$ ipython --no-banner

In [1]: import numpy as np

In [2]: import numpy.linalg as la

In [3]: np.set_printoptions(precision=2, suppress=True, linewidth=200)

In [4]: def rnd(a):
   ...:     return np.round(a, 2) + 0
   ...: 

In [5]: E = np.load("layer13.npy")

In [6]: rnd(E)
Out[6]: 
array([[ 0.54, -0.14,  0.12,  0.07,  0.01, -0.1 , -0.07, -0.29,  0.05, -0.23,  0.12, -0.2 ,  0.  ],
       [-0.14,  0.24,  0.07, -0.1 , -0.04,  0.08, -0.11, -0.12, -0.28,  0.1 , -0.15,  0.05, -0.02],
       [ 0.12,  0.07,  0.58, -0.18,  0.1 , -0.3 , -0.14, -0.01, -0.11,  0.03,  0.13,  0.19, -0.07],
       [ 0.07, -0.1 , -0.18,  0.17, -0.15, -0.03, -0.08,  0.02,  0.16, -0.1 , -0.1 , -0.05,  0.12],
       [ 0.01, -0.04,  0.1 , -0.15,  0.45, -0.05,  0.18,  0.05,  0.04,  0.12, -0.02, -0.22, -0.33],
       [-0.1 ,  0.08, -0.3 , -0.03, -0.05,  0.41,  0.19, -0.16, -0.21,  0.02,  0.13, -0.06,  0.03],
       [-0.07, -0.11, -0.14, -0.08,  0.18,  0.19,  0.34,  0.08,  0.04,  0.05,  0.3 , -0.04, -0.09],
       [-0.29, -0.12, -0.01,  0.02,  0.05, -0.16,  0.08,  0.41,  0.27,  0.11, -0.01,  0.16,  0.  ],
       [ 0.05, -0.28, -0.11,  0.16,  0.04, -0.21,  0.04,  0.27,  0.42, -0.07, -0.01, -0.05,  0.03],
       [-0.23,  0.1 ,  0.03, -0.1 ,  0.12,  0.02,  0.05,  0.11, -0.07,  0.15, -0.08,  0.04, -0.1 ],
       [ 0.12, -0.15,  0.13, -0.1 , -0.02,  0.13,  0.3 , -0.01, -0.01, -0.08,  0.66,  0.2 ,  0.08],
       [-0.2 ,  0.05,  0.19, -0.05, -0.22, -0.06, -0.04,  0.16, -0.05,  0.04,  0.2 ,  0.39,  0.19],
       [ 0.  , -0.02, -0.07,  0.12, -0.33,  0.03, -0.09,  0.  ,  0.03, -0.1 ,  0.08,  0.19,  0.25]])

In [7]: x0 = np.array([2, -2, -1, 3, 3, 3, 3, 0, -1, 1, -2, 1, 1])

In [8]: rnd(E @ np.eye(13)[4])
Out[8]: array([ 0.01, -0.04,  0.1 , -0.15,  0.45, -0.05,  0.18,  0.05,  0.04,  0.12, -0.02, -0.22, -0.33])

In [9]: rnd(E @ x0)
Out[9]: array([ 0.27, -0.64, -2.05,  0.28,  0.84,  1.44,  1.4 , -0.35,  0.39, -0.13,  0.25, -1.56, -0.56])

In [10]: rnd(E @ np.ones(13))
Out[10]: array([-0.09, -0.41,  0.41, -0.24,  0.13, -0.05,  0.65,  0.5 ,  0.29,  0.01,  1.27,  0.59,  0.09])

In [11]: la.norm(E @ x0) <= la.norm(E, 2) * la.norm(x0) + 1e-9
Out[11]: np.True_

In [12]: rnd(np.einsum("ij,j->i", E, x0))
Out[12]: array([ 0.27, -0.64, -2.05,  0.28,  0.84,  1.44,  1.4 , -0.35,  0.39, -0.13,  0.25, -1.56, -0.56])

In [13]: np.sign((E @ x0).round(6))
Out[13]: array([ 1., -1., -1.,  1.,  1.,  1.,  1., -1.,  1., -1.,  1., -1., -1.])
